>>> import numpy as np
>>> np.set_printoptions(precision=3, suppress=True, linewidth=100, floatmode="fixed")
>>> data = np.load("data.npy")
>>> data
array([[ 1,  0,  0,  0,  1,  0,  0,  1],
       [ 0,  2,  2, -2,  0,  2, -2,  0],
       [ 0,  3,  1,  1,  0, -2, -3,  0],
       [ 0,  0, -2,  1,  0, -2, -1,  0],
       [-2,  0,  0,  0,  0,  0,  0,  3],
       [ 0,  2, -3, -3,  0, -1, -1,  0],
       [ 0, -3,  2, -2,  0, -3, -1,  0],
       [ 1,  0,  0,  0,  3,  0,  0,  0]])
>>> vec = np.array([3, 3, 2, 4, 4, 4, 0, 1])
>>> y = data @ vec
>>> coef, lr = np.zeros(8), 1 / np.linalg.norm(data, 2) ** 2
>>> for i in range(25):
...     coef -= lr * data.T @ (data @ coef - y)
...     if i % 5 == 0: print(i, round(np.linalg.norm(data @ coef - y), 3))
... 
0 15.209
5 1.815
10 0.924
15 0.787
20 0.688
>>> round(np.linalg.cond(data), 3)
np.float64(7.278)
>>> coef
array([2.505, 3.062, 2.040, 3.981, 4.251, 3.946, 0.093, 0.699])
>>> M = np.maximum(np.array([[5, -2],
...     [5, -2],
...     [4, 0],
...     [5, 3],
...     [-5, -4],
...     [-1, 3],
...     [-2, -4],
...     [-5, 4],
...     [0, -2],
...     [-3, -1],
...     [2, -2],
...     [4, 2],
...     [3, 4],
...     [0, -2],
...     [4, -4],
...     [-2, -2],
...     [0, 4],
...     [1, -3],
...     [-5, -3],
...     [2, 1],
...     [3, 5],
...     [2, 4],
...     [5, 4],
...     [3, 5],
...     [1, -2],
...     [0, -4],
...     [5, 2],
...     [-5, 5],
...     [5, -4],
...     [5, -2],
...     [1, -3],
...     [0, 4],
...     [-3, 5],
...     [2, 2],
...     [4, 4],
...     [-3, 2],
...     [-2, 1],
...     [5, -1],
...     [-3, 0]]) @ np.array([[-1, 1, -1, -2], [2, 3, -2, -3]]) + np.array([3, 0, 5, 0]), 0)
>>> M
array([[ 0,  0,  4,  0],
       [ 0,  0,  4,  0],
       [ 0,  4,  1,  0],
       [ 4, 14,  0,  0],
       [ 0,  0, 18, 22],
       [10,  8,  0,  0],
       [ 0,  0, 15, 16],
       [16,  7,  2,  0],
       [ 0,  0,  9,  6],
       [ 4,  0, 10,  9],
       [ 0,  0,  7,  2],
       [ 3, 10,  0,  0],
       [ 8, 15,  0,  0],
       [ 0,  0,  9,  6],
       [ 0,  0,  9,  4],
       [ 1,  0, 11, 10],
       [11, 12,  0,  0],
       [ 0,  0, 10,  7],
       [ 2,  0, 16, 19],
       [ 3,  5,  1,  0],
       [10, 18,  0,  0],
       [ 9, 14,  0,  0],
       [ 6, 17,  0,  0],
       [10, 18,  0,  0],
       [ 0,  0,  8,  4],
       [ 0,  0, 13, 12],
       [ 2, 11,  0,  0],
       [18, 10,  0,  0],
       [ 0,  0,  8,  2],
       [ 0,  0,  4,  0],
       [ 0,  0, 10,  7],
       [11, 12,  0,  0],
       [16, 12,  0,  0],
       [ 5,  8,  0,  0],
       [ 7, 16,  0,  0],
       [10,  3,  4,  0],
       [ 7,  1,  5,  1],
       [ 0,  2,  2,  0],
       [ 6,  0,  8,  6]])
>>> r0, g = M[33], M[29]
>>> r0 @ r0
np.int64(89)
>>> r0 @ g
np.int64(0)
>>> pr = (r0 @ g) / (r0 @ r0) * r0
>>> np.outer(r0, g)
array([[ 0,  0, 20,  0],
       [ 0,  0, 32,  0],
       [ 0,  0,  0,  0],
       [ 0,  0,  0,  0]])
>>> np.linalg.matrix_rank(np.outer(r0, g))
np.int64(1)
